In [1]: import numpy as np

In [2]: from numpy import linalg as LA

In [3]: np.set_printoptions(suppress=True, linewidth=140)

In [4]: arr = np.load("case15.npy")

In [5]: arr
Out[5]: 
array([[-2.,  1.,  1.,  1.,  1.,  1.,  1.,  1.,  1.,  1.,  1.,  1.,  1.],
       [ 1., -2.,  1.,  1.,  1.,  1.,  1.,  1.,  1.,  1.,  1.,  1.,  1.],
       [ 1.,  1., -2.,  1.,  1.,  1.,  1.,  1.,  1.,  1.,  1.,  1.,  1.],
       [ 1.,  1.,  1., -2.,  1.,  1.,  1.,  1.,  1.,  1.,  1.,  1.,  1.],
       [ 1.,  1.,  1.,  1., -2.,  1.,  1.,  1.,  1.,  1.,  1.,  1.,  1.],
       [ 1.,  1.,  1.,  1.,  1., -2.,  1.,  1.,  1.,  1.,  1.,  1.,  1.],
       [ 1.,  1.,  1.,  1.,  1.,  1., -2.,  1.,  1.,  1.,  1.,  1.,  1.],
       [ 1.,  1.,  1.,  1.,  1.,  1.,  1., -2.,  1.,  1.,  1.,  1.,  1.],
       [ 1.,  1.,  1.,  1.,  1.,  1.,  1.,  1., -2.,  1.,  1.,  1.,  1.],
       [ 1.,  1.,  1.,  1.,  1.,  1.,  1.,  1.,  1., -2.,  1.,  1.,  1.],
       [ 1.,  1.,  1.,  1.,  1.,  1.,  1.,  1.,  1.,  1., -2.,  1.,  1.],
       [ 1.,  1.,  1.,  1.,  1.,  1.,  1.,  1.,  1.,  1.,  1., -2.,  1.],
       [ 1.,  1.,  1.,  1.,  1.,  1.,  1.,  1.,  1.,  1.,  1.,  1., -2.]])

In [6]: evals, evecs = LA.eigh(arr)

In [7]: np.round(LA.svd(arr, compute_uv=False), 1)
Out[7]: array([10.,  3.,  3.,  3.,  3.,  3.,  3.,  3.,  3.,  3.,  3.,  3.,  3.])

In [8]: np.round(LA.eigvalsh(arr @ arr), 1)
Out[8]: array([  9.,   9.,   9.,   9.,   9.,   9.,   9.,   9.,   9.,   9.,   9.,   9., 100.])

In [9]: print(np.abs(evecs[:, -1]).round(6).argmax())
0

In [10]: np.round(np.abs(evecs[:, -1]), 1)
Out[10]: array([0.3, 0.3, 0.3, 0.3, 0.3, 0.3, 0.3, 0.3, 0.3, 0.3, 0.3, 0.3, 0.3])

In [11]: (evals > 1e-8).sum(), (evals < -1e-8).sum()
Out[11]: (np.int64(1), np.int64(12))

In [12]: evals.round(1)
Out[12]: array([-3., -3., -3., -3., -3., -3., -3., -3., -3., -3., -3., -3., 10.])

In [13]: print(round(evals.sum(), 1), np.trace(arr))
-26.0 -26.0
